In [1]: import numpy as np

In [2]: np.set_printoptions(precision=2, suppress=True, linewidth=120)

In [3]: W0 = np.load("sample15.npy")

In [4]: print(W0)
[[ 5  6  7]
 [ 8  9 10]
 [11 12 13]
 [14 15 16]]

In [5]: print(np.argsort(-np.linalg.norm(W0, axis=0).round(6), kind="stable")[:3])
[2 1 0]

In [6]: print(np.linalg.matrix_rank(W0, rtol=0.1))
1

In [7]: print(W0 @ np.linalg.pinv(W0) @ W0)
[[ 5.  6.  7.]
 [ 8.  9. 10.]
 [11. 12. 13.]
 [14. 15. 16.]]

In [8]: print(np.abs(np.diag(np.linalg.qr(W0)[1])) > 1e-9)
[ True  True False]

In [9]: print(np.linalg.lstsq(W0[:-1].T, W0[-1])[2])
2

In [10]: F = np.load("a.npy")

In [11]: print(F)
[[ 0  0  0]
 [ 0  0 -3]
 [ 0  3  0]]

In [12]: print(np.linalg.norm(W0, axis=1))
[10.49 15.65 20.83 26.02]

In [13]: x0 = np.array([2, 0, 1])

In [14]: print(np.sign((F @ x0).round(6)))
[ 0 -1  0]

In [15]: print((F * x0).sum(axis=1))
[ 0 -3  0]

In [16]: print(np.linalg.norm(F @ x0) <= np.linalg.norm(F, 2) * np.linalg.norm(x0) + 1e-9)
True

In [17]: print(F * x0)
[[ 0  0  0]
 [ 0  0 -3]
 [ 0  0  0]]

In [18]: print(np.kron(np.eye(2, dtype=int), F))
[[ 0  0  0  0  0  0]
 [ 0  0 -3  0  0  0]
 [ 0  3  0  0  0  0]
 [ 0  0  0  0  0  0]
 [ 0  0  0  0  0 -3]
 [ 0  0  0  0  3  0]]

In [19]: print(round(float(np.linalg.det(2 * F)), 2), round(float(np.linalg.det(F)), 2))
0.0 0.0

In [20]: print(np.einsum("ii->", F))
0

In [21]: print(np.linalg.eigvals(F))
[0.+3.j 0.-3.j 0.+0.j]

In [22]: print(np.round(np.linalg.det(F[::-1]), 2))
0.0

In [23]: x0 = np.array([-1, -1, 0])

In [24]: print(np.linalg.eigvals(F).real)
[0. 0. 0.]

In [25]: O = np.linalg.solve(np.eye(3) - F, np.eye(3) + F)

In [26]: print(np.round(np.linalg.det(O), 2))
1.0

In [27]: print(np.round(O @ O.T, 2) + 0)
[[1. 0. 0.]
 [0. 1. 0.]
 [0. 0. 1.]]

In [28]: print(round(float(np.linalg.norm(F, 2) / np.linalg.norm(F)), 2))
0.71

In [29]: O, _ = np.linalg.qr(np.array([[-1.0, -1.5, 0.3], [-0.4, -0.8, -1.0], [-0.7, -1.8, 1.8]]))

In [30]: ev = np.array([-2, -8, -9])

In [31]: M = O @ np.diag(ev) @ O.T

In [32]: print(M)
[[-4.4   1.65  2.49]
 [ 1.65 -8.31  1.26]
 [ 2.49  1.26 -6.28]]

In [33]: def softmax(z):
    ...:     e = np.exp(z - z.max(axis=-1, keepdims=True))
    ...:     return e / e.sum(axis=-1, keepdims=True)
    ...: 

In [34]: print(np.round(softmax(10 * M[1]), 2) + 0)
[0.98 0.   0.02]

In [35]: print(softmax(M).sum(axis=1))
[1. 1. 1.]

In [36]: S = M @ M.T / np.sqrt(3)

In [37]: print(softmax(S)[1] @ M)
[ 1.65 -8.31  1.26]

In [38]: print(np.round(softmax(S), 2) + 0)
[[1. 0. 0.]
 [0. 1. 0.]
 [0. 0. 1.]]

In [39]: x0 = np.array([9, 2, 9])

In [40]: y = M @ x0

In [41]: c, lr = np.zeros(3), 1 / np.linalg.norm(M, 2) ** 2

In [42]: for i in range(30):
    ...:     c -= lr * M.T @ (M @ c - y)
    ...:     if i % 5 == 0: print(i, round(np.linalg.norm(M @ c - y), 2))
    ...: 
0 24.07
5 18.5
10 14.36
15 11.15
20 8.65
25 6.72

In [43]: print(round(np.linalg.cond(M), 2))
4.5

In [44]: print(c)
[6.86 1.15 7.51]

In [45]: ev, evecs = np.linalg.eigh(M)

In [46]: x0 = np.array([1, 2, 2])

In [47]: print((np.sign(evecs[:, -1].round(6)) == np.sign(evecs[0, -1].round(6))).astype(int))
[1 1 1]

In [48]: print(evecs * np.maximum(ev, 0) @ evecs.T)
[[0. 0. 0.]
 [0. 0. 0.]
 [0. 0. 0.]]

In [49]: feats = np.load("test1.npy")

In [50]: print(feats)
[[ 0 -6  4 -2]
 [-6 -2  2 -3]
 [ 4  2  4  4]
 [-2 -3  4  4]]

In [51]: print(feats.ravel(order="F"))
[ 0 -6  4 -2 -6 -2  2 -3  4  2  4  4 -2 -3  4  4]

In [52]: t3 = feats.reshape(4, 2, -1)

In [53]: print(t3.transpose(1, 0, 2))
[[[ 0 -6]
  [-6 -2]
  [ 4  2]
  [-2 -3]]

 [[ 4 -2]
  [ 2 -3]
  [ 4  4]
  [ 4  4]]]

In [54]: print(np.einsum("ihd,ihd->ih", t3, t3))
[[36 20]
 [40 13]
 [20 32]
 [13 32]]

In [55]: O, Rm = np.linalg.qr(M)

In [56]: print(np.round(O.T @ O, 2) + 0)
[[1. 0. 0.]
 [0. 1. 0.]
 [0. 0. 1.]]

In [57]: print(np.abs(np.diag(Rm)))
[5.32 7.89 3.43]

In [58]: print(O.shape, Rm.shape)
(3, 3) (3, 3)

In [59]: print(O @ Rm)
[[-4.4   1.65  2.49]
 [ 1.65 -8.31  1.26]
 [ 2.49  1.26 -6.28]]

In [60]: print(Rm)
[[ 5.32 -3.34 -4.62]
 [ 0.    7.89 -3.76]
 [ 0.    0.   -3.43]]

In [61]: print(np.allclose(Rm.T @ Rm, M.T @ M))
True

In [62]: rng = np.random.default_rng(7524)

In [63]: z = rng.permutation(4)

In [64]: other = feats[:, z] * rng.choice([-1, 1], 4)

In [65]: print(other)
[[-2  6 -4  0]
 [-3  2 -2 -6]
 [ 4 -2 -4  4]
 [ 4  3 -4 -2]]

In [66]: Uu, _, vt = np.linalg.svd(feats.T @ other)

In [67]: print(z)
[3 1 2 0]

In [68]: print(np.round(np.linalg.lstsq(feats, other)[0], 2) + 0)
[[ 0.  0.  0.  1.]
 [ 0. -1.  0.  0.]
 [ 0.  0. -1.  0.]
 [ 1.  0.  0.  0.]]

In [69]: print(np.round(softmax(other[1] + -3), 2) + 0)
[0.01 0.98 0.02 0.  ]

In [70]: print(np.round(softmax(other[1]), 2) + 0)
[0.01 0.98 0.02 0.  ]

In [71]: print(softmax(other).sum(axis=1))
[1. 1. 1. 1.]

In [72]: print(np.round(softmax(10 * other[1]), 2) + 0)
[0. 1. 0. 0.]

In [73]: S = other @ other.T / np.sqrt(4)

In [74]: print(np.round(softmax(S), 2) + 0)
[[1. 0. 0. 0.]
 [0. 1. 0. 0.]
 [0. 0. 1. 0.]
 [0. 0. 0. 1.]]

In [75]: print(softmax(S)[1] @ other)
[-3.  2. -2. -6.]

In [76]: z = rng.permutation(4)

In [77]: print(z)
[2 3 0 1]

In [78]: other = feats[z][:, z]

In [79]: print(np.round(np.linalg.det(other), 2), round(float(np.linalg.det(feats[z])), 2))
-1088.0 -1088.0

In [80]: print(np.diag(other))
[ 4  4  0 -2]

In [81]: print(other)
[[ 4  4  4  2]
 [ 4  4 -2 -3]
 [ 4 -2  0 -6]
 [ 2 -3 -6 -2]]

In [82]: other = np.array([[-1, -2], [-2, 0]])

In [83]: basis = np.array([[2, -3], [2, -3]])

In [84]: E = np.kron(other, basis)

In [85]: print(E)
[[-2  3 -4  6]
 [-2  3 -4  6]
 [-4  6  0  0]
 [-4  6  0  0]]

In [86]: f, v = E[2], E[1]

In [87]: print(f @ v)
26

In [88]: p = (f @ v) / (f @ f) * f

In [89]: print(p)
[-2.  3.  0.  0.]

In [90]: print(np.outer(f, v))
[[  8 -12  16 -24]
 [-12  18 -24  36]
 [  0   0   0   0]
 [  0   0   0   0]]

In [91]: print(v - p)
[ 0.  0. -4.  6.]

In [92]: print((v - p) @ f)
0.0

In [93]: print(np.einsum("ii->", E))
1

In [94]: print((E - E.T) / 2)
[[ 0.   2.5  0.   5. ]
 [-2.5  0.  -5.   0. ]
 [ 0.   5.   0.   0. ]
 [-5.   0.   0.   0. ]]

In [95]: print(round(float(np.abs(np.linalg.eigvals(E)).max()), 2))
2.56

In [96]: print((E + E.T) / 2)
[[-2.   0.5 -4.   1. ]
 [ 0.5  3.   1.   6. ]
 [-4.   1.   0.   0. ]
 [ 1.   6.   0.   0. ]]

In [97]: print(np.allclose(E, E.T))
False

In [98]: print(np.trace(E))
1

In [99]: data = np.load("case15.npy")

In [100]: print(data)
[[-0.05 -1.72  0.21]
 [ 0.22 -1.86  0.93]
 [-0.3   0.33 -1.66]
 [ 0.74  0.87 -0.41]]

In [101]: O = data.astype(float).copy()

In [102]: for j in range(3):
     ...:     O[:, j] -= O[:, :j] @ (O[:, :j].T @ O[:, j])
     ...:     O[:, j] /= np.linalg.norm(O[:, j])
     ...: 

In [103]: print(np.round(O.T @ O, 2) + 0)
[[1. 0. 0.]
 [0. 1. 0.]
 [0. 0. 1.]]

In [104]: print(np.round(O.T @ data, 2) + 0)
[[ 0.83  0.27  0.47]
 [ 0.    2.69 -1.16]
 [ 0.    0.    1.5 ]]

In [105]: other = np.array([[0, -3], [-3, 1], [2, 1]])

In [106]: print(other.T @ data.T)
[[ 5.58  7.44 -4.31 -3.43]
 [-1.36 -1.59 -0.43 -1.76]]

In [107]: print(np.linalg.matrix_rank(data @ other))
2

In [108]: print(np.einsum("ik,kj->ij", data, other))
[[ 5.58 -1.36]
 [ 7.44 -1.59]
 [-4.31 -0.43]
 [-3.43 -1.76]]

In [109]: print(data @ other)
[[ 5.58 -1.36]
 [ 7.44 -1.59]
 [-4.31 -0.43]
 [-3.43 -1.76]]

In [110]: print(np.einsum("ij->j", data))
[ 0.61 -2.38 -0.93]

In [111]: G = data.T @ data

In [112]: print(np.linalg.matrix_rank(G))
3

In [113]: print(softmax(data).sum(axis=1))
[1. 1. 1. 1.]

In [114]: print(np.round(softmax(10 * data[2]), 2) + 0)
[0. 1. 0.]

In [115]: S = data @ data.T / np.sqrt(3)

In [116]: print(softmax(S).round(6).argmax(axis=1))
[1 1 2 3]

In [117]: print(softmax(S + np.triu(np.full(S.shape, -np.inf), 1)))
[[1.   0.   0.   0.  ]
 [0.36 0.64 0.   0.  ]
 [0.09 0.04 0.86 0.  ]
 [0.09 0.08 0.33 0.51]]

In [118]: X = np.array([[1.0, 0.2, 0.04], [0.2, 1.0, 0.2], [0.04, 0.2, 1.0]])

In [119]: ev, evecs = np.linalg.eigh(X)

In [120]: print(np.round(evecs.T @ X @ evecs, 2) + 0)
[[0.74 0.   0.  ]
 [0.   0.96 0.  ]
 [0.   0.   1.3 ]]

In [121]: print(np.unique(ev.round(6) + 0, return_counts=True)[1])
[1 1 1]

In [122]: print(np.abs(evecs[:, -1]).round(6).argmax())
1

In [123]: print(np.linalg.eigvalsh(X @ X))
[0.54 0.92 1.7 ]

In [124]: print(ev.sum(), np.trace(X))
3.0 3.0

In [125]: arr = np.loadtxt("run10.csv", delimiter=",")

In [126]: print(arr)
[[-0.06  2.28  1.29]
 [ 2.23 -0.31  1.12]
 [-1.33 -1.17  0.49]
 [-0.93 -0.85  2.02]]

In [127]: P = arr @ np.linalg.solve(arr.T @ arr, arr.T)

In [128]: print(P @ arr[:, 2])
[1.29 1.12 0.49 2.02]

In [129]: print(np.round((np.eye(4) - P) @ arr, 2) + 0)
[[0. 0. 0.]
 [0. 0. 0.]
 [0. 0. 0.]
 [0. 0. 0.]]

In [130]: print(np.diag(P))
[0.94 0.93 0.39 0.75]

In [131]: print(np.round(np.linalg.eigvalsh(P), 2) + 0)
[0. 1. 1. 1.]

In [132]: print(np.linalg.matrix_rank(np.eye(4) - P))
1

In [133]: G = arr.T @ arr

In [134]: print(np.linalg.matrix_rank(G))
3

In [135]: print(np.linalg.svd(arr, compute_uv=False) ** 2)
[9.   7.29 5.9 ]

In [136]: print(np.allclose(G, G.T))
True

In [137]: print(np.linalg.eigvalsh(G)[::-1])
[9.   7.29 5.9 ]

In [138]: print((arr @ arr.T).shape)
(4, 4)

In [139]: x0 = np.array([3, 5, -1])

In [140]: y = arr @ x0

In [141]: print(np.linalg.solve(arr.T @ arr, arr.T @ y))
[ 3.  5. -1.]

In [142]: print(np.round(np.linalg.pinv(arr) @ arr, 2) + 0)
[[1. 0. 0.]
 [0. 1. 0.]
 [0. 0. 1.]]

In [143]: print(y)
[  9.91   4.   -10.32  -9.05]

In [144]: print(np.linalg.lstsq(arr, y)[0])
[ 3.  5. -1.]

In [145]: y = y + 0.02 * rng.normal(size=4)

In [146]: print(y)
[  9.88   3.99 -10.32  -9.02]

In [147]: c, *_ = np.linalg.lstsq(arr, y)

In [148]: print(c)
[ 3.    4.99 -1.  ]

In [149]: print(np.round(arr.T @ (y - arr @ c), 2) + 0)
[0. 0. 0.]

In [150]: print(c.round())
[ 3.  5. -1.]

In [151]: print(np.round(np.linalg.norm(y - arr @ c), 2))
0.02
